% python3 -q
>>> import numpy as np
>>> from numpy import linalg as LA
>>> np.set_printoptions(suppress=True, linewidth=100)
>>> tidy = lambda a: np.round(a, 1) + 0
>>> cent = np.array([[3, -3, -4, 2, 3, 2, -1, 1, -1, -5, 4, -4, 5],
...     [-3, -3, 0, -3, -5, 5, 3, -1, 5, 2, -1, -1, 1]])
>>> feats = np.repeat(cent, 28 // 2, axis=0)
>>> rng = np.random.default_rng(399)
>>> feats = feats + 0.3 * rng.normal(size=feats.shape)
>>> print(tidy(feats))
[[ 2.7 -3.2 -4.2  1.8  3.6  1.6 -0.7  1.1 -0.9 -4.9  4.  -3.9  5.1]
 [ 2.8 -3.1 -4.1  1.8  2.8  1.6 -1.   0.9 -0.7 -4.6  4.1 -4.4  5.1]
 [ 3.3 -2.7 -4.5  2.4  3.2  2.1 -0.8  1.6 -0.8 -5.2  4.5 -3.9  4.8]
 [ 2.7 -2.9 -4.1  1.9  3.3  1.7 -1.1  1.2 -1.  -5.2  4.  -4.   5.6]
 [ 3.1 -3.2 -4.3  1.6  2.6  1.9 -0.7  1.2 -1.4 -4.8  4.  -3.3  4.8]
 [ 3.3 -2.7 -4.   2.5  3.4  1.7 -1.   1.7 -0.9 -5.2  4.4 -4.1  4.9]
 [ 2.7 -3.1 -4.5  2.2  2.9  2.2 -1.   0.9 -1.3 -5.3  4.5 -3.6  5.3]
 [ 3.1 -2.5 -4.2  2.4  3.   1.7 -1.   0.9 -1.  -5.2  4.5 -4.3  4.7]
 [ 3.5 -2.5 -4.1  2.2  3.3  2.4 -1.2  0.8 -1.  -4.9  4.  -4.1  5. ]
 [ 3.1 -2.6 -3.8  2.2  3.1  2.1 -0.5  1.  -1.2 -5.   3.8 -4.1  5.2]
 [ 3.1 -2.7 -4.2  1.9  3.1  2.4 -1.3  0.9 -1.3 -4.6  3.8 -3.7  5.5]
 [ 3.7 -3.1 -4.1  1.9  3.7  2.  -0.9  0.8 -1.3 -4.9  4.7 -3.8  5. ]
 [ 3.  -3.5 -4.1  2.5  3.2  2.4 -1.5  0.8 -1.7 -5.   3.9 -4.1  5.4]
 [ 3.1 -2.8 -3.6  1.8  2.9  2.2 -1.   1.4 -1.5 -4.6  3.6 -3.5  4.7]
 [-3.7 -2.8 -0.1 -3.1 -4.9  4.8  2.4 -0.9  5.   2.  -0.7 -0.8  0.5]
 [-3.  -2.6 -0.2 -3.1 -4.7  4.9  2.7 -0.8  4.6  2.4 -0.8 -0.9  0.9]
 [-3.3 -2.8 -0.3 -2.7 -5.   5.4  2.6 -0.8  4.7  1.8 -1.3 -1.4  1.1]
 [-2.6 -3.1 -0.2 -3.4 -4.9  5.5  3.  -0.8  5.4  2.4 -1.4 -1.5  0.7]
 [-3.1 -3.1 -0.2 -3.3 -5.3  4.8  2.8 -1.2  4.7  2.2 -1.1 -1.6  1.6]
 [-3.5 -2.7  0.3 -2.9 -5.8  5.4  3.2 -0.8  5.   1.9 -1.1 -0.8  0.6]
 [-3.5 -2.7  0.2 -3.1 -5.   5.3  3.3 -0.6  4.6  2.1 -1.2 -0.6  1.1]
 [-2.8 -2.5 -0.1 -2.9 -5.7  5.1  3.  -1.3  5.3  1.4 -0.9 -1.3  0.8]
 [-2.9 -3.3  0.1 -3.2 -4.6  4.9  3.  -1.   4.3  1.8 -1.2 -0.9  1.5]
 [-3.1 -2.8  0.  -3.2 -5.6  5.6  3.2 -1.6  5.2  1.5 -0.8 -0.9  1.2]
 [-2.9 -3.5 -0.5 -3.3 -4.7  5.3  2.7 -1.4  5.   2.  -1.1 -1.   1. ]
 [-3.  -3.1 -0.3 -3.6 -4.3  5.1  2.8 -1.3  4.6  2.  -0.9 -1.   0.7]
 [-2.9 -2.2  0.  -3.3 -4.9  4.5  3.6 -0.8  5.1  2.3 -1.4 -0.2  1. ]
 [-2.9 -3.1  0.3 -2.8 -4.9  5.2  3.4 -0.8  5.   2.1 -1.1 -1.   1. ]]
>>> other = feats / np.sqrt((feats ** 2).mean(axis=1, keepdims=True))
>>> print(tidy(other[27]))
[-0.9 -1.   0.1 -0.9 -1.6  1.7  1.1 -0.2  1.6  0.7 -0.4 -0.3  0.3]
>>> LA.matrix_rank(feats - feats.mean(axis=1, keepdims=True))
np.int64(12)
>>> print(tidy(LA.norm(other, axis=1)))
[3.6 3.6 3.6 3.6 3.6 3.6 3.6 3.6 3.6 3.6 3.6 3.6 3.6 3.6 3.6 3.6 3.6 3.6 3.6 3.6 3.6 3.6 3.6 3.6
 3.6 3.6 3.6 3.6]
>>> cen = feats - feats.mean(axis=0)
>>> left, sigma, Vh = LA.svd(cen, full_matrices=False)
>>> LA.matrix_rank(cen)
np.int64(13)
>>> tidy((sigma ** 2).sum() ** 2 / (sigma ** 4).sum())
np.float64(1.0)
>>> tidy(cen.mean(axis=0))
array([0., 0., 0., 0., 0., 0., 0., 0., 0., 0., 0., 0., 0.])
>>> print(np.searchsorted(np.cumsum(sigma ** 2) / (sigma ** 2).sum(), 0.9) + 1)
1
>>> tidy(Vh[0] * np.sign(Vh[0, np.abs(Vh[0]).argmax()]))
array([ 0.3,  0. , -0.2,  0.3,  0.5, -0.2, -0.2,  0.1, -0.3, -0.4,  0.3, -0.2,  0.2])
>>> tidy(np.abs(Vh[-1]))
array([0.1, 0.1, 0.5, 0.4, 0. , 0.1, 0.4, 0.3, 0.2, 0.3, 0.2, 0.1, 0.2])
>>> np.abs(Vh[0]).argmax()
np.int64(4)
>>> W0 = np.loadtxt("x.csv", delimiter=",")
>>> W0
array([[ 4., -5.,  1.,  4., -1.,  4.],
       [-3.,  5., -4.,  0.,  0.,  0.],
       [-5., -4., -5.,  3.,  3.,  4.],
       [ 3.,  5., -1., -1.,  0.,  5.],
       [-2., -2., -3., -4., -3.,  1.],
       [ 1.,  1., -2., -4., -2., -3.]])
>>> tidy(LA.det(W0))
np.float64(31475.0)
>>> tidy(LA.matrix_power(W0, 3))
array([[ 243., -321.,   47.,  119.,  -50.,  144.],
       [-263.,  197., -109.,  135.,   81.,  -85.],
       [-276., -304.,    7.,  454.,  173.,  -95.],
       [  69.,  104.,  135.,   75.,    5.,  -98.],
       [-186., -244.,  -51.,  317.,  180.,  273.],
       [ -43.,  -64.,  -74.,   95.,   88.,  258.]])
>>> (W0 + W0.T) / 2
array([[ 4. , -4. , -2. ,  3.5, -1.5,  2.5],
       [-4. ,  5. , -4. ,  2.5, -1. ,  0.5],
       [-2. , -4. , -5. ,  1. ,  0. ,  1. ],
       [ 3.5,  2.5,  1. , -1. , -2. ,  0.5],
       [-1.5, -1. ,  0. , -2. , -3. , -0.5],
       [ 2.5,  0.5,  1. ,  0.5, -0.5, -3. ]])
>>> tidy(np.abs(LA.eigvals(W0)).max())
np.float64(8.0)
>>> print(np.trace(W0))
-3.0
>>> (W0 - W0.T) / 2
array([[ 0. , -1. ,  3. ,  0.5,  0.5,  1.5],
       [ 1. ,  0. ,  0. , -2.5,  1. , -0.5],
       [-3. ,  0. ,  0. ,  2. ,  3. ,  3. ],
       [-0.5,  2.5, -2. ,  0. ,  2. ,  4.5],
       [-0.5, -1. , -3. , -2. ,  0. ,  1.5],
       [-1.5,  0.5, -3. , -4.5, -1.5,  0. ]])
>>> W0.inv()
Traceback (most recent call last):
  File "<python-input-30>", line 1, in <module>
    W0.inv()
    ^^^^^^
AttributeError: 'numpy.ndarray' object has no attribute 'inv'
>>> other = W0 + rng.integers(-2, 3, (6, 4)) @ rng.integers(-2, 3, (4, 6))
>>> other
array([[ 10.,  -7.,   6.,   2., -10.,   4.],
       [ -5.,   5.,  -8.,   2.,   8.,   8.],
       [  1.,  -4.,   0.,   2.,  -1.,  10.],
       [  4.,   4.,  -4.,   0.,  -1.,   7.],
       [ -8., -10.,   0.,  -7.,   5.,   3.],
       [ -1.,   3.,   4.,  -6.,   0.,  -7.]])
>>> tidy(LA.svd(other - W0, compute_uv=False))
array([19.1, 12.3, 11.4,  6.5,  0. ,  0. ])
>>> np.abs(other - W0).sum(axis=1)
array([24., 24., 22.,  9., 30., 18.])
>>> tidy(LA.norm(other, axis=0))
array([14.4, 14.7, 11.5,  9.8, 13.8, 16.9])
>>> print(tidy(LA.norm(other[5], 1)), tidy(LA.norm(other[5], np.inf)))
21.0 7.0
>>> tidy(LA.norm(W0, 2))
np.float64(11.6)
>>> tidy(LA.norm(W0[0] - W0[3]))
np.float64(11.5)
>>> print(W0[0] @ W0[3])
2.0
>>> tidy(LA.norm(W0, axis=0))
array([8. , 9.8, 7.5, 7.6, 4.8, 8.2])
>>> tidy(LA.norm(W0, axis=1))
array([ 8.7,  7.1, 10. ,  7.8,  6.6,  5.9])
>>> tidy(LA.norm(W0, "nuc"))
np.float64(41.3)
>>> other = np.array([[0, 2, 0, 4, 2, 3, 1, 5, 5, 0, 0],
...     [5, 2, 3, 4, 0, 5, 0, 3, 4, 0, 0],
...     [4, 1, 1, 2, 1, 1, 3, 3, 0, 0, 5]])
>>> J = other.T @ other
>>> J
array([[41, 14, 19, 28,  4, 29, 12, 27, 20,  0, 20],
       [14,  9,  7, 18,  5, 17,  5, 19, 18,  0,  5],
       [19,  7, 10, 14,  1, 16,  3, 12, 12,  0,  5],
       [28, 18, 14, 36, 10, 34, 10, 38, 36,  0, 10],
       [ 4,  5,  1, 10,  5,  7,  5, 13, 10,  0,  5],
       [29, 17, 16, 34,  7, 35,  6, 33, 35,  0,  5],
       [12,  5,  3, 10,  5,  6, 10, 14,  5,  0, 15],
       [27, 19, 12, 38, 13, 33, 14, 43, 37,  0, 15],
       [20, 18, 12, 36, 10, 35,  5, 37, 41,  0,  0],
       [ 0,  0,  0,  0,  0,  0,  0,  0,  0,  0,  0],
       [20,  5,  5, 10,  5,  5, 15, 15,  0,  0, 25]])
>>> z = feats[:, 0] > np.median(feats[:, 0])
>>> r0 = feats[z].mean(axis=0) - feats[~z].mean(axis=0)
>>> tidy(r0)
array([ 6.2,  0. , -4.1,  5.2,  8.2, -3.1, -3.9,  2.1, -6. , -6.9,  5.2, -2.9,  4.1])
>>> vals, V = LA.eigh(J)
>>> x0 = np.array([1, 3, 3, 0, 2, 0, 2, 2, 3, 3, 0])
>>> tidy(x0 @ J @ x0 / (x0 @ x0)), tidy(vals[0]), tidy(vals[-1])
(np.float64(69.2), np.float64(0.0), np.float64(191.1))
>>> (np.sign(V[:, -1].round(6)) == np.sign(V[0, -1].round(6))).astype(int)
array([1, 1, 1, 1, 1, 1, 1, 1, 1, 0, 1])
>>> x0 @ J @ x0
np.int64(3389)
>>> tidy(LA.eigvalsh(J[1:, 1:]))
array([  0. ,   0. ,   0. ,   0. ,   0. ,   0. ,   0. ,  11. ,  35.9, 167.1])
>>> [round(float(x), 1) for x in LA.svd(J, compute_uv=False)[:3]]
[191.1, 42.2, 21.8]
>>> print(np.argsort(-LA.norm(J, axis=0).round(6), kind="stable")[:3])
[7 3 8]
>>> LA.cond(J) > 100
np.True_
